$ python3 -q
>>> import numpy as np
>>> import numpy.linalg as la
>>> np.set_printoptions(precision=2, suppress=True, linewidth=200)
>>> M = np.loadtxt("case1.csv", delimiter=",")
>>> M
array([[ 0.,  0.,  0.,  0.],
       [ 6.,  9.,  4.,  0.],
       [ 1.,  6.,  1.,  1.],
       [ 6.,  9.,  4.,  0.],
       [ 1.,  6.,  1.,  1.],
       [ 8.,  9.,  6.,  1.],
       [ 0.,  0.,  0.,  0.],
       [14., 18., 10.,  1.],
       [ 0.,  0.,  0.,  0.],
       [ 3.,  9.,  8.,  9.],
       [ 4., 15.,  9., 10.],
       [ 0.,  0.,  0.,  0.],
       [ 6.,  9.,  4.,  0.],
       [17., 27., 18., 10.],
       [ 6.,  9.,  4.,  0.],
       [ 1.,  6.,  1.,  1.],
       [ 6.,  9.,  4.,  0.],
       [ 8.,  9.,  6.,  1.],
       [ 1.,  6.,  1.,  1.],
       [14., 18., 10.,  1.],
       [ 8.,  9.,  6.,  1.],
       [ 0.,  0.,  0.,  0.],
       [ 1.,  6.,  1.,  1.],
       [11., 18., 14., 10.],
       [ 0.,  0.,  0.,  0.],
       [ 0.,  0.,  0.,  0.],
       [ 8.,  9.,  6.,  1.]])
>>> # rows 1 and 3 are equal
>>> blk = np.stack([M, -3 * M, M[::-1]])
>>> np.einsum("bij,cij->bc", blk, blk)
array([[  5670., -17010.,   4310.],
       [-17010.,  51030., -12930.],
       [  4310., -12930.,   5670.]])
>>> la.matrix_rank(blk.reshape(3, -1))
np.int64(2)
>>> Q, R = la.qr(M)
>>> R
array([[-35.61, -51.56, -31.37, -11.57],
       [  0.  , -16.05,  -7.08, -11.62],
       [  0.  ,   0.  ,   7.74,  11.09],
       [  0.  ,   0.  ,   0.  ,   0.47]])
>>> Q.shape, R.shape
((27, 4), (4, 4))
>>> round(np.trace(Q @ Q.T), 2)
np.float64(4.0)
>>> round(abs(R[0, 0]), 2), np.round(la.norm(M[:, 0]), 2)
(np.float64(35.61), np.float64(35.61))
>>> Uu, sigma, Vh = la.svd(R)
>>> np.argmax(sigma[:-1] / (sigma[1:] + 1e-6)) + 1
np.int64(3)
>>> out = Uu[:, :3] @ np.diag(sigma[:3]) @ Vh[:3]
>>> round(la.norm(R - out) / la.norm(R), 2)
np.float64(0.0)
>>> out = np.c_[M[:, :3] @ np.array([[2, 0, -3], [-2, 4, -5], [5, 1, 1]]), np.array([1, 3, 0, 0, 2, 1, 0, 5, 0, 0, 4, 0, 4, 3, 3, 0, 3, 3, 1, 2, 5, 3, 3, 4, 4, 4, 3])]
>>> out
array([[   0.,    0.,    0.,    1.],
       [  14.,   40.,  -59.,    3.],
       [  -5.,   25.,  -32.,    0.],
       [  14.,   40.,  -59.,    0.],
       [  -5.,   25.,  -32.,    2.],
       [  28.,   42.,  -63.,    1.],
       [   0.,    0.,    0.,    0.],
       [  42.,   82., -122.,    5.],
       [   0.,    0.,    0.,    0.],
       [  28.,   44.,  -46.,    0.],
       [  23.,   69.,  -78.,    4.],
       [   0.,    0.,    0.,    0.],
       [  14.,   40.,  -59.,    4.],
       [  70.,  126., -168.,    3.],
       [  14.,   40.,  -59.,    3.],
       [  -5.,   25.,  -32.,    0.],
       [  14.,   40.,  -59.,    3.],
       [  28.,   42.,  -63.,    3.],
       [  -5.,   25.,  -32.,    1.],
       [  42.,   82., -122.,    2.],
       [  28.,   42.,  -63.,    5.],
       [   0.,    0.,    0.,    3.],
       [  -5.,   25.,  -32.,    3.],
       [  56.,   86., -109.,    4.],
       [   0.,    0.,    0.,    4.],
       [   0.,    0.,    0.,    4.],
       [  28.,   42.,  -63.,    3.]])
>>> la.norm(la.qr(M)[0].T @ out, axis=0) ** 2 / ((out ** 2).sum(axis=0) + 1e-12)
array([1. , 1. , 1. , 0.6])
>>> la.matrix_rank(out)
np.int64(4)
>>> np.round(la.norm(out - M @ la.lstsq(M, out)[0], axis=0), 2) + 0
array([0. , 0. , 0. , 9.2])
>>> np.round(la.lstsq(M, out[:, 0])[0], 2) + 0
array([ 2., -2.,  5.,  0.])
>>> Ac = (M - M.mean(axis=0)) / M.std(axis=0)
>>> np.argwhere(np.abs(Ac) > 2)
array([[ 9,  3],
       [10,  3],
       [13,  0],
       [13,  1],
       [13,  2],
       [13,  3],
       [23,  2],
       [23,  3]])
>>> c = la.lstsq(np.delete(Ac, 3, axis=1), Ac[:, 3])[0]
>>> np.abs(c).argmax()
np.int64(2)
>>> round(float(1 - np.var(Ac[:, 3] - np.delete(Ac, 3, axis=1) @ c)), 2)
1.0
>>> A = np.load("x.npy")
>>> A
array([[  9.11, -11.66, -24.84],
       [  7.62, -11.02, -19.92],
       [  6.2 , -10.31, -15.71],
       [  6.13, -10.27, -15.49],
       [  5.55,  -9.93, -13.91],
       [  5.51,  -9.91, -13.81],
       [  4.71,  -9.4 , -11.76],
       [  4.18,  -9.02, -10.49],
       [  2.09,  -7.1 ,  -6.16],
       [  2.04,  -7.05,  -6.08],
       [  0.54,  -4.58,  -3.46],
       [  0.45,  -4.36,  -3.3 ],
       [  0.31,  -3.94,  -3.  ],
       [ -0.08,  -1.07,  -0.97],
       [  0.02,   0.17,   0.18],
       [  0.26,   1.38,   1.58],
       [  0.37,   1.82,   2.16],
       [  0.45,   2.12,   2.6 ],
       [  1.06,   3.82,   5.5 ],
       [  1.7 ,   5.2 ,   8.5 ],
       [  4.1 ,   9.14,  20.53],
       [  4.62,   9.86,  23.31],
       [  8.06,  14.04,  43.41],
       [  8.32,  14.33,  45.09],
       [  9.63,  15.73,  53.51],
       [  9.86,  15.97,  55.02],
       [  9.86,  15.97,  55.03],
       [ 13.71,  19.73,  81.85]])
>>> blk = np.stack([A, 2 * A, A[::-1]])
>>> np.einsum("bij,cij->bc", blk, blk)
array([[ 26610.68,  53221.36, -14931.27],
       [ 53221.36, 106442.72, -29862.53],
       [-14931.27, -29862.53,  26610.68]])
>>> blk.shape
(3, 28, 3)
>>> x = np.array([9, -8, -2])
>>> target = A @ x
>>> np.round(la.pinv(A) @ A, 2) + 0
array([[1., 0., 0.],
       [0., 1., 0.],
       [0., 0., 1.]])
>>> try:
...     la.solve(A, target)
... except la.LinAlgError as e:
...     print("failed:", e)
... 
failed: Last 2 dimensions of the array must be square
>>> rng = np.random.default_rng(178198)
>>> target = target + 0.1 * rng.normal(size=28)
>>> target
array([ 224.98,  196.76,  169.63,  168.32,  157.23,  156.34,  141.12,  130.66,   88.03,   86.72,   48.44,   45.43,   40.24,    9.73,   -1.59,  -11.97,  -15.36,  -18.07,  -32.11,  -43.34,  -77.27,
        -83.89, -126.76, -129.99, -146.16, -149.14, -149.09, -198.18])
>>> c, *_ = la.lstsq(A, target)
>>> c.round()
array([ 9., -8., -2.])
>>> idx = A[:, 0] > np.median(A[:, 0])
>>> r0 = A[idx].mean(axis=0) - A[~idx].mean(axis=0)
>>> ((A - A.mean(axis=0)) @ r0 > 0).astype(int)
array([0, 0, 0, 0, 0, 0, 0, 0, 0, 0, 0, 0, 0, 0, 0, 0, 0, 0, 0, 0, 1, 1, 1, 1, 1, 1, 1, 1])
>>> np.argsort(-np.abs(r0).round(6), kind="stable")
array([2, 0, 1])
>>> round((((A - A.mean(axis=0)) @ r0 > 0) == idx).mean(), 2)
np.float64(0.71)
>>> idx.astype(int)
array([1, 1, 1, 1, 1, 1, 1, 0, 0, 0, 0, 0, 0, 0, 0, 0, 0, 0, 0, 0, 0, 1, 1, 1, 1, 1, 1, 1])
>>> r0
array([ 6.53,  3.33, 16.73])
>>> W0 = np.array([[1, -1, -1, 1, -1, 1, 1, -1],
...     [1, 1, -1, -1, -1, -1, 1, 1],
...     [1, -1, 1, -1, 1, -1, 1, -1],
...     [1, 1, -1, -1, 1, 1, -1, -1],
...     [1, -1, 1, -1, -1, 1, -1, 1],
...     [1, 1, 1, 1, 1, 1, 1, 1]])
>>> Ac = M - M.mean(axis=0)
>>> Uu, sigma, Vh = la.svd(Ac, full_matrices=False)
>>> round(float((sigma ** 2).sum() ** 2 / (sigma ** 4).sum()), 2)
1.24
>>> np.searchsorted(np.cumsum(sigma ** 2) / (sigma ** 2).sum(), 0.9) + 1
np.int64(2)
>>> sigma
array([49.16, 15.54,  7.01,  0.23])
>>> (np.sign(Uu[:, 0]) == np.sign(Uu[0, 0])).astype(int)
array([1, 0, 1, 0, 1, 0, 1, 0, 1, 0, 0, 1, 0, 0, 0, 1, 0, 0, 1, 0, 0, 1, 1, 0, 1, 1, 0])
>>> np.round(Ac.mean(axis=0), 2) + 0
array([0., 0., 0., 0.])
>>> W0.shape
(6, 8)
>>> W0[:, 8]
Traceback (most recent call last):
  File "<python-input-59>", line 1, in <module>
    W0[:, 8]
    ~~^^^^^^
IndexError: index 8 is out of bounds for axis 1 with size 8
>>> la.matrix_rank(W0)
np.int64(6)
>>> W0[6]
Traceback (most recent call last):
  File "<python-input-61>", line 1, in <module>
    W0[6]
    ~~^^^
IndexError: index 6 is out of bounds for axis 0 with size 6
>>> np.zeros(6, 8)
Traceback (most recent call last):
  File "<python-input-62>", line 1, in <module>
    np.zeros(6, 8)
    ~~~~~~~~^^^^^^
TypeError: Cannot interpret '8' as a data type
>>> W0 - W0[0]
array([[ 0,  0,  0,  0,  0,  0,  0,  0],
       [ 0,  2,  0, -2,  0, -2,  0,  2],
       [ 0,  0,  2, -2,  2, -2,  0,  0],
       [ 0,  2,  0, -2,  2,  0, -2,  0],
       [ 0,  0,  2, -2,  0,  0, -2,  2],
       [ 0,  2,  2,  0,  2,  0,  0,  2]])
>>> x = np.array([3, -3, 3, 1, 1, -1, -1, -3])
>>> np.sign((W0 @ x).round(6))
array([ 1, -1,  1,  0,  1,  0])
>>> np.einsum("ij,j->i", W0, x)
array([ 4, -8, 12,  0,  4,  0])
>>> W0 @ (2 * x)
array([  8, -16,  24,   0,   8,   0])
>>> W0 @ x
array([ 4, -8, 12,  0,  4,  0])
>>> W0 @ np.eye(8)[1]
array([-1.,  1., -1.,  1., -1.,  1.])
>>> la.norm(W0 @ x) <= la.norm(W0, 2) * la.norm(x) + 1e-9
np.True_
>>> (W0 * x).sum(axis=1)
array([ 4, -8, 12,  0,  4,  0])
>>> hat = A @ la.solve(A.T @ A, A.T)
>>> hat @ A[:, 0]
array([ 9.11,  7.62,  6.2 ,  6.13,  5.55,  5.51,  4.71,  4.18,  2.09,  2.04,  0.54,  0.45,  0.31, -0.08,  0.02,  0.26,  0.37,  0.45,  1.06,  1.7 ,  4.1 ,  4.62,  8.06,  8.32,  9.63,  9.86,  9.86,
       13.71])
>>> la.matrix_rank(np.eye(28) - hat)
np.int64(25)
>>> X = np.loadtxt("data.csv", delimiter=",")
>>> X
array([[-2., -2.],
       [-2., -1.]])
>>> # equal to its transpose
>>> evals, vecs = la.eigh(X)
>>> evals
array([-3.56,  0.56])
>>> evals.sum(), np.trace(X)
(np.float64(-3.0), np.float64(-3.0))
>>> (evals > 1e-8).sum(), (evals < -1e-8).sum()
(np.int64(1), np.int64(1))
>>> np.unique(evals.round(6) + 0, return_counts=True)[1]
array([1, 1])
>>> la.svd(X, compute_uv=False)
array([3.56, 0.56])
>>> np.round(vecs.T @ X @ vecs, 2) + 0
array([[-3.56,  0.  ],
       [ 0.  ,  0.56]])
>>> la.eigvalsh(X @ X)
array([ 0.32, 12.68])
>>> la.eigvalsh(X + -3 * np.eye(2))
array([-6.56, -2.44])
>>> x = np.array([1, 8])
>>> target = X @ x
>>> c, lr = np.zeros(2), 1 / la.norm(X, 2) ** 2
>>> for i in range(6):
...     c -= lr * X.T @ (X @ c - target)
...     if i % 1 == 0: print(i, round(la.norm(X @ c - target), 2))
... 
0 3.12
1 3.04
2 2.96
3 2.89
4 2.82
5 2.75
>>> round(la.cond(X), 2)
np.float64(6.34)
